$ python -q
>>> import numpy as np
>>> from numpy import linalg as LA
>>> np.set_printoptions(precision=1, suppress=True, linewidth=100, floatmode="fixed")
>>> tidy = lambda a: np.round(a, 1) + 0
>>> mat = np.loadtxt("a.csv", delimiter=",")
>>> mat
array([[  3.0,  -4.0,   4.0],
       [  6.0,   1.0,   0.0],
       [  3.0,  -4.0,   4.0],
       [  6.0,   1.0,   0.0],
       [  3.0,  -4.0,   4.0],
       [ -8.0,  -7.0,   7.0],
       [ -2.0,  -6.0,   7.0],
       [  3.0,  -4.0,   4.0],
       [  0.0,   0.0,   0.0],
       [ -8.0,  -7.0,   7.0],
       [  1.0, -10.0,  11.0],
       [  0.0,   0.0,   0.0]])
>>> P = mat @ LA.solve(mat.T @ mat, mat.T)
>>> tidy(P @ mat[:, 2])
array([ 4.0,  0.0,  4.0,  0.0,  4.0,  7.0,  7.0,  4.0,  0.0,  7.0, 11.0,  0.0])
>>> tidy(np.trace(P))
np.float64(3.0)
>>> tidy(LA.eigvalsh(P))
array([0.0, 0.0, 0.0, 0.0, 0.0, 0.0, 0.0, 0.0, 0.0, 1.0, 1.0, 1.0])
>>> tidy(P)
array([[ 0.2,  0.0,  0.2,  0.0,  0.2,  0.0, -0.1,  0.2,  0.0,  0.0,  0.1,  0.0],
       [ 0.0,  0.3,  0.0,  0.3,  0.0, -0.2,  0.2,  0.0,  0.0, -0.2,  0.1,  0.0],
       [ 0.2,  0.0,  0.2,  0.0,  0.2,  0.0, -0.1,  0.2,  0.0,  0.0,  0.1,  0.0],
       [ 0.0,  0.3,  0.0,  0.3,  0.0, -0.2,  0.2,  0.0,  0.0, -0.2,  0.1,  0.0],
       [ 0.2,  0.0,  0.2,  0.0,  0.2,  0.0, -0.1,  0.2,  0.0,  0.0,  0.1,  0.0],
       [ 0.0, -0.2,  0.0, -0.2,  0.0,  0.3,  0.2,  0.0,  0.0,  0.3,  0.1,  0.0],
       [-0.1,  0.2, -0.1,  0.2, -0.1,  0.2,  0.4, -0.1,  0.0,  0.2,  0.3,  0.0],
       [ 0.2,  0.0,  0.2,  0.0,  0.2,  0.0, -0.1,  0.2,  0.0,  0.0,  0.1,  0.0],
       [ 0.0,  0.0,  0.0,  0.0,  0.0,  0.0,  0.0,  0.0,  0.0,  0.0,  0.0,  0.0],
       [ 0.0, -0.2,  0.0, -0.2,  0.0,  0.3,  0.2,  0.0,  0.0,  0.3,  0.1,  0.0],
       [ 0.1,  0.1,  0.1,  0.1,  0.1,  0.1,  0.3,  0.1,  0.0,  0.1,  0.4,  0.0],
       [ 0.0,  0.0,  0.0,  0.0,  0.0,  0.0,  0.0,  0.0,  0.0,  0.0,  0.0,  0.0]])
>>> np.allclose(P @ P, P)
True
>>> A = np.load("data.npy")
>>> A
array([[1, 0, 0],
       [0, 1, 0],
       [0, 0, 1]])
>>> w, vecs = LA.eigvalsh(A)
Traceback (most recent call last):
  File "<python-input-14>", line 1, in <module>
    w, vecs = LA.eigvalsh(A)
    ^^^^^^^
ValueError: too many values to unpack (expected 2)
>>> w, vecs = LA.eigh(A)
>>> vecs @ np.diag(w) @ vecs.T
array([[1.0, 0.0, 0.0],
       [0.0, 1.0, 0.0],
       [0.0, 0.0, 1.0]])
>>> w
array([1.0, 1.0, 1.0])
>>> vecs.T @ A @ vecs
array([[1.0, 0.0, 0.0],
       [0.0, 1.0, 0.0],
       [0.0, 0.0, 1.0]])
>>> tidy(LA.svd(A, compute_uv=False))
array([1.0, 1.0, 1.0])
